>>> import numpy as np
>>> np.set_printoptions(precision=2, suppress=True, linewidth=200, sign=" ")
>>> sv = 5 * 0.5 ** np.arange(5)
>>> rng = np.random.default_rng(96)
>>> K = rng.normal(size=(42, 5)) * rng.permutation(sv)
>>> K.round(2) + 0
array([[ -4.54,   3.58,  -0.51,  -2.26,  -0.13],
       [  8.27,  -2.17,   0.63,  -0.63,  -0.26],
       [  3.5 ,   1.74,  -0.03,   0.41,  -0.14],
       [  5.61,   1.36,  -0.13,   1.14,   0.16],
       [ -8.93,   0.68,  -0.08,   0.71,   0.45],
       [  5.01,  -0.78,   0.54,  -0.98,   0.61],
       [  6.03,   0.57,   0.25,  -0.28,  -0.18],
       [ -4.61,   0.23,  -0.12,   0.44,   0.05],
       [  1.68,  -5.37,   0.43,  -1.32,   0.35],
       [  9.21,   0.93,  -1.15,   1.12,   0.4 ],
       [  7.19,  -3.74,   0.02,  -2.85,  -0.56],
       [ -4.3 ,  -1.5 ,   0.66,   0.16,   0.41],
       [ -2.99,  -4.49,   1.32,   0.16,  -0.31],
       [ -1.04,  -1.15,  -0.06,   1.46,  -0.32],
       [ -0.59,  -2.26,   0.35,  -0.81,   0.14],
       [ -4.73,  -5.19,   0.49,   1.57,  -0.43],
       [  4.27,  -2.28,  -0.35,   0.14,  -0.12],
       [ -6.22,   1.29,  -0.52,   0.38,  -0.37],
       [ -9.  ,   1.33,  -0.23,  -0.48,   0.24],
       [ -1.98,  -0.03,   0.39,   1.83,  -0.23],
       [  2.65,  -0.43,   0.02,  -0.8 ,   0.13],
       [-10.7 ,  -0.5 ,   0.17,  -1.36,  -0.17],
       [  4.35,   0.87,  -0.35,  -1.54,   0.16],
       [ -6.31,  -1.03,   0.97,   1.69,  -0.69],
       [ -7.51,  -2.9 ,   0.4 ,  -0.4 ,   0.12],
       [  2.2 ,  -0.83,   0.59,   0.4 ,  -0.29],
       [  3.07,  -3.85,  -0.3 ,   2.66,  -0.22],
       [ -4.56,  -1.44,   0.68,   0.33,  -0.14],
       [ -4.01,  -1.31,   1.05,  -0.63,   0.02],
       [ -0.01,   1.81,  -0.01,  -0.57,   0.04],
       [  0.94,  -3.39,  -0.37,   0.9 ,   0.01],
       [  0.85,  -3.25,  -0.3 ,  -0.73,   0.07],
       [  9.22,   1.6 ,   0.08,  -3.06,   0.07],
       [ -3.75,  -0.84,  -0.14,  -0.33,   0.03],
       [  2.99,  -0.11,   0.05,   0.  ,  -0.43],
       [ -2.23,   0.13,  -0.35,   0.13,   0.2 ],
       [  4.89,   2.62,  -0.14,  -0.62,  -0.22],
       [  1.89,   2.75,   0.08,   1.51,  -0.21],
       [  4.51,   1.02,  -0.79,   1.12,   0.35],
       [ -5.41,  -6.81,   0.28,  -1.3 ,  -0.12],
       [ -5.04,  -3.08,   0.11,   0.27,   0.13],
       [  0.06,  -1.02,   0.94,  -0.95,   0.18]])
>>> M2 = np.c_[K[:, :2] @ np.array([[1, 3], [1, 1]]), np.array([3, 3, 1, 0, 7, 9, 3, 9, 3, 4, 9, 0, 8, 9, 3, 4, 1, 8, 1, 4, 8, 2, 5, 5, 6, 1, 4, 2, 7, 0, 5, 7, 0, 3, 3, 8, 0, 3, 8, 8, 9, 1])]
>>> M2
array([[ -0.95, -10.02,   3.  ],
       [  6.1 ,  22.63,   3.  ],
       [  5.24,  12.24,   1.  ],
       [  6.97,  18.19,   0.  ],
       [ -8.25, -26.11,   7.  ],
       [  4.23,  14.25,   9.  ],
       [  6.6 ,  18.66,   3.  ],
       [ -4.38, -13.6 ,   9.  ],
       [ -3.7 ,  -0.34,   3.  ],
       [ 10.14,  28.55,   4.  ],
       [  3.44,  17.82,   9.  ],
       [ -5.8 , -14.39,   0.  ],
       [ -7.48, -13.46,   8.  ],
       [ -2.19,  -4.26,   9.  ],
       [ -2.85,  -4.02,   3.  ],
       [ -9.92, -19.39,   4.  ],
       [  1.99,  10.53,   1.  ],
       [ -4.93, -17.37,   8.  ],
       [ -7.67, -25.68,   1.  ],
       [ -2.01,  -5.97,   4.  ],
       [  2.22,   7.52,   8.  ],
       [-11.2 , -32.61,   2.  ],
       [  5.22,  13.92,   5.  ],
       [ -7.34, -19.97,   5.  ],
       [-10.41, -25.43,   6.  ],
       [  1.37,   5.76,   1.  ],
       [ -0.78,   5.37,   4.  ],
       [ -6.  , -15.11,   2.  ],
       [ -5.32, -13.34,   7.  ],
       [  1.8 ,   1.79,   0.  ],
       [ -2.45,  -0.58,   5.  ],
       [ -2.39,  -0.69,   7.  ],
       [ 10.82,  29.26,   0.  ],
       [ -4.59, -12.1 ,   3.  ],
       [  2.89,   8.87,   3.  ],
       [ -2.1 ,  -6.56,   8.  ],
       [  7.51,  17.29,   0.  ],
       [  4.64,   8.41,   3.  ],
       [  5.52,  14.54,   8.  ],
       [-12.22, -23.03,   8.  ],
       [ -8.12, -18.19,   9.  ],
       [ -0.95,  -0.83,   1.  ]])
>>> print(np.round(np.linalg.lstsq(K, M2[:, 0])[0], 2) + 0)
[ 1.  1.  0.  0.  0.]
>>> np.linalg.matrix_rank(M2)
np.int64(3)
>>> np.linalg.norm(np.linalg.qr(K)[0].T @ M2, axis=0) ** 2 / ((M2 ** 2).sum(axis=0) + 1e-12)
array([ 1.  ,  1.  ,  0.23])
>>> Ac = M2 - M2.mean(axis=0)
>>> U, sv, Vt = np.linalg.svd(Ac, full_matrices=False)
>>> np.linalg.matrix_rank(Ac)
np.int64(3)
>>> Vt[0] * np.sign(Vt[0, np.abs(Vt[0]).argmax()])
array([ 0.34,  0.94, -0.04])
>>> np.round((sv ** 2).sum() ** 2 / (sv ** 4).sum(), 2)
np.float64(1.07)
>>> np.abs(U[:, 0]).argmax()
np.int64(32)
>>> print(sv ** 2 / (sv ** 2).sum())
[ 0.96  0.03  0.01]
>>> print(np.abs(Vt[0]).argmax())
1
>>> np.round(Ac.mean(axis=0), 2) + 0
array([ 0.,  0.,  0.])
>>> gram = np.cov(K, rowvar=False)
>>> round(float(np.corrcoef(K[:, 3], K[:, 0])[0, 1]), 2)
-0.13
>>> gram.shape
(5, 5)
>>> np.corrcoef(K.T)
array([[ 1.  ,  0.14, -0.24, -0.13,  0.04],
       [ 0.14,  1.  , -0.4 , -0.01,  0.13],
       [-0.24, -0.4 ,  1.  , -0.07, -0.23],
       [-0.13, -0.01, -0.07,  1.  , -0.15],
       [ 0.04,  0.13, -0.23, -0.15,  1.  ]])
>>> K.std(axis=0)
array([ 5.19,  2.34,  0.5 ,  1.21,  0.28])
>>> gram
array([[27.56,  1.79, -0.65, -0.84,  0.06],
       [ 1.79,  5.61, -0.48, -0.04,  0.09],
       [-0.65, -0.48,  0.26, -0.04, -0.03],
       [-0.84, -0.04, -0.04,  1.51, -0.05],
       [ 0.06,  0.09, -0.03, -0.05,  0.08]])
>>> print(np.argsort(-K.std(axis=0).round(6), kind="stable"))
[ 0  1  3  2  4]
>>> P = K @ np.linalg.solve(K.T @ K, K.T)
>>> np.linalg.matrix_rank(np.eye(42) - P)
np.int64(37)
>>> print(np.round(np.linalg.eigvalsh(P), 2) + 0)
[ 0.  0.  0.  0.  0.  0.  0.  0.  0.  0.  0.  0.  0.  0.  0.  0.  0.  0.  0.  0.  0.  0.  0.  0.  0.  0.  0.  0.  0.  0.  0.  0.  0.  0.  0.  0.  0.  1.  1.  1.  1.  1.]
>>> P @ K[:, 0]
array([ -4.54,   8.27,   3.5 ,   5.61,  -8.93,   5.01,   6.03,  -4.61,   1.68,   9.21,   7.19,  -4.3 ,  -2.99,  -1.04,  -0.59,  -4.73,   4.27,  -6.22,  -9.  ,  -1.98,   2.65, -10.7 ,   4.35,  -6.31,
        -7.51,   2.2 ,   3.07,  -4.56,  -4.01,  -0.01,   0.94,   0.85,   9.22,  -3.75,   2.99,  -2.23,   4.89,   1.89,   4.51,  -5.41,  -5.04,   0.06])
>>> np.diag(P)
array([ 0.23,  0.14,  0.03,  0.07,  0.15,  0.21,  0.06,  0.03,  0.19,  0.22,  0.36,  0.13,  0.18,  0.06,  0.04,  0.17,  0.07,  0.14,  0.12,  0.08,  0.02,  0.17,  0.06,  0.24,  0.09,  0.06,  0.23,
        0.05,  0.12,  0.02,  0.11,  0.09,  0.21,  0.03,  0.07,  0.03,  0.07,  0.1 ,  0.11,  0.24,  0.07,  0.12])
>>> np.allclose(P @ P, P)
True
>>> O, Rm = np.linalg.qr(K)
>>> O.shape, Rm.shape
((42, 5), (5, 5))
>>> print(round(float(np.trace(O @ O.T)), 2))
5.0
